$ ipython --no-banner

In [1]: import numpy as np

In [2]: np.set_printoptions(suppress=True, linewidth=140)

In [3]: rnd = lambda a: np.round(a, 2) + 0

In [4]: m1 = np.load("arr.npy")

In [5]: print(m1)
[[ 1  0  0  0  0  0  0  0  0  0  0  0  0  0  0  0]
 [-4  1  0  0  0  0  0  0  0  0  0  0  0  0  0  0]
 [-3  4  1  0  0  0  0  0  0  0  0  0  0  0  0  0]
 [-2  5 -4  1  0  0  0  0  0  0  0  0  0  0  0  0]
 [-5  5  2  3  1  0  0  0  0  0  0  0  0  0  0  0]
 [ 1 -5 -5  4 -1  1  0  0  0  0  0  0  0  0  0  0]
 [ 1 -3 -4 -2 -2  0  1  0  0  0  0  0  0  0  0  0]
 [ 4  2 -4  0 -3  3 -5  1  0  0  0  0  0  0  0  0]
 [-5 -4 -2  4  1 -3  3  5  1  0  0  0  0  0  0  0]
 [ 5 -1 -5 -3  3 -1  4 -5  0  1  0  0  0  0  0  0]
 [ 1  0 -4  2 -5 -3 -5 -3 -3  0  1  0  0  0  0  0]
 [ 0  1  2  4  1 -3 -5  3 -4 -3  0  1  0  0  0  0]
 [-3 -3 -2 -5  1 -4  2  4  3  5 -2 -4  1  0  0  0]
 [-2  3 -5  0 -1  4  0  4 -1 -5 -3  5 -3  1  0  0]
 [-1  1  5  4 -5 -5 -4 -1 -5  1  1 -2  5 -2  1  0]
 [-2 -3 -5 -2 -2 -3  4 -3 -3 -2  2 -5  0 -2 -4  1]]

In [6]: rng = np.random.default_rng(103)

In [7]: lab = rng.permutation(16)

In [8]: print(lab)
[10  3 14  0  8  9  4  7 15 13 12  5  6 11  2  1]

In [9]: Y = m1[lab][:, lab]

In [10]: print(rnd(np.linalg.det(Y)), rnd(np.linalg.det(m1[lab])))
1.0 1.0

In [11]: print(np.allclose(Y, m1))
False

In [12]: print(np.diag(Y))
[1 1 1 1 1 1 1 1 1 1 1 1 1 1 1 1]

In [13]: Uu, sv, Vh = np.linalg.svd(m1)

In [14]: print(np.argmax(sv[:-1] / (sv[1:] + 1e-6)) + 1)
14

In [15]: Y = Uu[:, :14] @ np.diag(sv[:14]) @ Vh[:14]

In [16]: print(rnd(np.abs(m1 - Y).max()))
0.0

In [17]: print(np.linalg.matrix_rank(m1, rtol=0.05))
12

In [18]: print(rnd(np.abs(np.linalg.eigvals(m1)).max()))
1.0

In [19]: print(rnd(np.sort(np.abs(np.linalg.eigvals(m1)))))
[1. 1. 1. 1. 1. 1. 1. 1. 1. 1. 1. 1. 1. 1. 1. 1.]

In [20]: Y = m1[0, 0] * m1[1:] - np.outer(m1[1:, 0], m1[0])

In [21]: print(Y)
[[ 0  1  0  0  0  0  0  0  0  0  0  0  0  0  0  0]
 [ 0  4  1  0  0  0  0  0  0  0  0  0  0  0  0  0]
 [ 0  5 -4  1  0  0  0  0  0  0  0  0  0  0  0  0]
 [ 0  5  2  3  1  0  0  0  0  0  0  0  0  0  0  0]
 [ 0 -5 -5  4 -1  1  0  0  0  0  0  0  0  0  0  0]
 [ 0 -3 -4 -2 -2  0  1  0  0  0  0  0  0  0  0  0]
 [ 0  2 -4  0 -3  3 -5  1  0  0  0  0  0  0  0  0]
 [ 0 -4 -2  4  1 -3  3  5  1  0  0  0  0  0  0  0]
 [ 0 -1 -5 -3  3 -1  4 -5  0  1  0  0  0  0  0  0]
 [ 0  0 -4  2 -5 -3 -5 -3 -3  0  1  0  0  0  0  0]
 [ 0  1  2  4  1 -3 -5  3 -4 -3  0  1  0  0  0  0]
 [ 0 -3 -2 -5  1 -4  2  4  3  5 -2 -4  1  0  0  0]
 [ 0  3 -5  0 -1  4  0  4 -1 -5 -3  5 -3  1  0  0]
 [ 0  1  5  4 -5 -5 -4 -1 -5  1  1 -2  5 -2  1  0]
 [ 0 -3 -5 -2 -2 -3  4 -3 -3 -2  2 -5  0 -2 -4  1]]

In [22]: print(m1[:, 0] / m1[0, 0])
[ 1. -4. -3. -2. -5.  1.  1.  4. -5.  5.  1.  0. -3. -2. -1. -2.]

In [23]: print(np.linalg.matrix_rank(Y), np.linalg.matrix_rank(m1))
15 16

In [24]: print(np.flatnonzero(~Y.round(6).any(axis=1)))
[]

In [25]: K = np.load("layer0.npy")

In [26]: print(K)
[[ 0.36  0.16 -0.36  0.04  0.28]
 [ 0.54  0.24 -0.54  0.06  0.42]
 [-0.54 -0.24  0.54 -0.06 -0.42]
 [-1.26 -0.56  1.26 -0.14 -0.98]
 [ 0.27  0.12 -0.27  0.03  0.21]
 [ 0.72  0.32 -0.72  0.08  0.56]
 [ 1.08  0.48 -1.08  0.12  0.84]
 [-0.99 -0.44  0.99 -0.11 -0.77]
 [ 0.72  0.32 -0.72  0.08  0.56]
 [-1.17 -0.52  1.17 -0.13 -0.91]
 [ 0.45  0.2  -0.45  0.05  0.35]
 [ 0.45  0.2  -0.45  0.05  0.35]
 [ 0.09  0.04 -0.09  0.01  0.07]
 [ 0.18  0.08 -0.18  0.02  0.14]
 [ 0.18  0.08 -0.18  0.02  0.14]
 [ 0.81  0.36 -0.81  0.09  0.63]]

In [27]: Uu, sv, Vh = np.linalg.svd(K)

In [28]: vecs = Vh[:(sv > 1e-8).sum()]

In [29]: x0 = K[4] + -2 * K[14] + rng.integers(2) * np.eye(5)[0]

In [30]: print(rnd(x0))
[-0.09 -0.04  0.09 -0.01 -0.07]

In [31]: print(np.allclose(vecs.T @ vecs @ x0, x0))
True

In [32]: print(rnd(np.linalg.norm(x0 - vecs.T @ vecs @ x0)))
0.0

In [33]: print(rnd(vecs.T @ vecs))
[[ 0.36  0.16 -0.36  0.04  0.28]
 [ 0.16  0.07 -0.16  0.02  0.12]
 [-0.36 -0.16  0.36 -0.04 -0.28]
 [ 0.04  0.02 -0.04  0.    0.03]
 [ 0.28  0.12 -0.28  0.03  0.21]]

In [34]: d = np.linalg.norm(K[:, None] - K[None], axis=-1)

In [35]: print(rnd(d[0]))
[0.   0.3  1.51 2.72 0.15 0.6  1.21 2.26 0.6  2.57 0.15 0.15 0.45 0.3  0.3  0.75]

In [36]: print(d.mean(axis=1).argmax())
3

In [37]: print((d + 1e9 * np.eye(16)).round(6).argmin(axis=1))
[ 4 10  7  9  0  8 15  9  5  3 11 10 13 14 13  5]

In [38]: print(rnd(np.linalg.norm(K - K.mean(axis=0), axis=1)))
[0.41 0.71 1.1  2.31 0.25 1.01 1.61 1.86 1.01 2.16 0.56 0.56 0.05 0.1  0.1  1.16]

In [39]: print(rnd(np.linalg.norm(K)))
4.76

In [40]: print(np.count_nonzero(K))
80

In [41]: print(np.unique(K.round(6), axis=0).shape)
(13, 5)

In [42]: print(np.abs(np.diag(np.linalg.qr(K)[1])) > 1e-9)
[ True False False False False]

In [43]: print(np.allclose(K[:-1].T @ np.linalg.lstsq(K[:-1].T, K[-1])[0], K[-1]))
True

In [44]: feats = np.load("a.npy")

In [45]: print(feats)
[[7 6 6 4 7 5 7 4 5 6 7 5 6 4]
 [3 2 2 0 3 1 3 0 1 2 3 1 2 0]
 [7 6 6 4 7 5 7 4 5 6 7 5 6 4]
 [7 6 6 4 7 5 7 4 5 6 7 5 6 4]
 [4 3 3 1 4 2 4 1 2 3 4 2 3 1]
 [3 2 2 0 3 1 3 0 1 2 3 1 2 0]
 [8 7 7 5 8 6 8 5 6 7 8 6 7 5]
 [8 7 7 5 8 6 8 5 6 7 8 6 7 5]
 [6 5 5 3 6 4 6 3 4 5 6 4 5 3]
 [7 6 6 4 7 5 7 4 5 6 7 5 6 4]]

In [46]: x0 = np.array([-1, 0, -1, -1, 0, -1, -1, 2, 0, -1, -2, 1, -2, 0, -1, 1])

In [47]: h1 = np.maximum(m1 @ x0, 0)

In [48]: print(h1)
[ 0  4  2  5  0  0  4  4 13  0  1 12 13 33  0  0]

In [49]: E = np.loadtxt("test15.csv", delimiter=",")

In [50]: print(E)
[[ 15.   4.  -5.  -6.   2.   4.  -4.   2.  -8.  -8.  -8.  -4.   3.   6.   3.   4.]
 [  0.   9.  -8.  -2.  -7.  -2.   7.   1.   9.  -3.   9.   1.   3.   0.  -5.   0.]
 [ -7.  -8. -17.  -4.   4.   5.  -7.  -9.  -3.   7.  -5.  -3.   0.  -1.   1.  -2.]
 [  2.   7.  -1. -34.  -4.   2.   9.   3.  -2.  -3.   3.  -9.   3.  -8.  -7.   4.]
 [  4.  -9.   9.   2. -15.   7.  -2.  -3.   3.  -2.  -7.  -5.  -8.   9.   0.   0.]
 [ -8.  -8.  -8.  -2.   1.  23.   3.  -3.   1.  -4.  -2.   9.   1.  -9.  -2.   1.]
 [  6.   1.   7.  -6.   8.   1.  17.   8.   8.  -6.   1.   2.  -8.  -3.   3.  -8.]
 [  7.   3.  -8.   8.   5.  -3.   4. -13.  -8.  -6.   7.  -5.   5.   8.  -6.  -4.]
 [ -3.  -1.  -8.  -7.  -2.  -5.  -6.  -6. -20.   6.   6.  -8.   7.   4.   0.  -7.]
 [ -2.  -7.  -9.  -3.   5.  -1.   9.  -3.  -9.  16.   1.   6.   9.  -4.  -7.   4.]
 [  9.  -8.  -8.  -1.  -8.  -8.   1.  -7.  -4.  -2. -13.  -8.   3.  -5.   6.   8.]
 [  0.  -1.  -1.  -8.   0.   8.   6.  -8.   2.  -3.   2. -22.  -9.   4.   0.   2.]
 [  8.   9.  -9.   9.  -2.   6.  -1.   1.  -4.  -5.  -7.   6. -19.   2.   3.   7.]
 [ -9.  -2.  -4.   5.   9.   1.   6.  -7.   5.  -7.   7.   8.  -5. -29.  -3.  -5.]
 [ -1.  -6.   4.  -9.  -7.  -9.   7.   0.   3.  -4.  -7.   9.  -3.  -1.  12.   3.]
 [ -1.  -8.   5.   2.   2.   7.   3.  -4.  -7.  -4.   9.  -8.  -7.   2.  -3. -21.]]

In [51]: print(rnd(np.linalg.norm(E) ** 2 / np.linalg.norm(E, 2) ** 2))
5.67

In [52]: print(np.linalg.norm(E, axis=1).argmax())
3

In [53]: print(E[0] @ E[9])
-121.0

In [54]: print(rnd(np.linalg.norm(E, 1)), rnd(np.linalg.norm(E, np.inf)))
113.0 112.0

In [55]: lab = rng.permutation(16)

In [56]: print(lab)
[11  6 14  7 13 10  5  8  3  9  2  0  4  1 12 15]

In [57]: Y = E[lab][:, lab]

In [58]: print(rnd(np.sort(np.abs(np.linalg.eigvals(Y)))))
[ 3.18  3.18  9.65 16.16 16.16 18.31 18.48 18.48 19.2  19.2  25.44 25.44 27.92 32.22 32.22 38.46]

In [59]: O, Rm = np.linalg.qr(E)

In [60]: print(np.allclose(Rm.T @ Rm, E.T @ E))
True

In [61]: print(O.shape, Rm.shape)
(16, 16) (16, 16)

In [62]: print(rnd(np.trace(O @ O.T)))
16.0

In [63]: print(rnd(abs(Rm[0, 0])), rnd(np.linalg.norm(E[:, 0])))
26.15 26.15

In [64]: print(np.trace(E))
-111.0

In [65]: E.inv()
AttributeError: 'numpy.ndarray' object has no attribute 'inv'


In [66]: print(rnd(np.sort(np.abs(np.linalg.eigvals(E)))))
[ 3.18  3.18  9.65 16.16 16.16 18.31 18.48 18.48 19.2  19.2  25.44 25.44 27.92 32.22 32.22 38.46]

In [67]: x0 = np.array([2, 6, -7, 3, 2, 7, -2, -3, -4, 8, -7, -5, -3, -2, 4, 6])

In [68]: target = E @ x0

In [69]: print(target)
[ 164.  -98.  241.  -59.  -19.   98. -187.   13.   69.  106.  174.  140.  299.  -87. -147. -168.]

In [70]: print(rnd(np.linalg.solve(E, -3 * target)))
[ -6. -18.  21.  -9.  -6. -21.   6.   9.  12. -24.  21.  15.   9.   6. -12. -18.]

In [71]: print(rnd(np.linalg.solve(E.T, E[10])))
[0. 0. 0. 0. 0. 0. 0. 0. 0. 0. 1. 0. 0. 0. 0. 0.]

In [72]: print(rnd(np.linalg.solve(E, target)))
[ 2.  6. -7.  3.  2.  7. -2. -3. -4.  8. -7. -5. -3. -2.  4.  6.]

In [73]: Y = np.array([[1, 2, 0, 0, 1, 0, 5],
    ...:     [3, 3, 4, 2, 5, 3, 4],
    ...:     [4, 5, 0, 1, 5, 5, 0],
    ...:     [2, 1, 3, 4, 5, 1, 1],
    ...:     [4, 0, 1, 2, 2, 4, 4],
    ...:     [2, 3, 5, 1, 5, 0, 5],
    ...:     [5, 5, 2, 3, 4, 4, 0]])

In [74]: data = np.tril(Y)

In [75]: print(data)
[[1 0 0 0 0 0 0]
 [3 3 0 0 0 0 0]
 [4 5 0 0 0 0 0]
 [2 1 3 4 0 0 0]
 [4 0 1 2 2 0 0]
 [2 3 5 1 5 0 0]
 [5 5 2 3 4 4 0]]

In [76]: # rows and columns are dependent

In [77]: print(rnd(np.linalg.det(data)))
0.0

In [78]: print(np.linalg.matrix_power(data, 4))
[[   1    0    0    0    0    0    0]
 [ 120   81    0    0    0    0    0]
 [ 199  135    0    0    0    0    0]
 [ 917  730  192  256    0    0    0]
 [ 636  475  176  240   16    0    0]
 [1175  813  248  344   40    0    0]
 [2325 1579  512  720  112    0    0]]

In [79]: print(rnd(np.abs(np.linalg.eigvals(data)).max()))
4.0

In [80]: print((data - data.T) / 2)
[[ 0.  -1.5 -2.  -1.  -2.  -1.  -2.5]
 [ 1.5  0.  -2.5 -0.5  0.  -1.5 -2.5]
 [ 2.   2.5  0.  -1.5 -0.5 -2.5 -1. ]
 [ 1.   0.5  1.5  0.  -1.  -0.5 -1.5]
 [ 2.   0.   0.5  1.   0.  -2.5 -2. ]
 [ 1.   1.5  2.5  0.5  2.5  0.  -2. ]
 [ 2.5  2.5  1.   1.5  2.   2.   0. ]]

In [81]: print(data @ data)
[[ 1  0  0  0  0  0  0]
 [12  9  0  0  0  0  0]
 [19 15  0  0  0  0  0]
 [25 22 12 16  0  0  0]
 [20  7  8 12  4  0  0]
 [53 35  8 14 10  0  0]
 [58 40 33 24 28  0  0]]
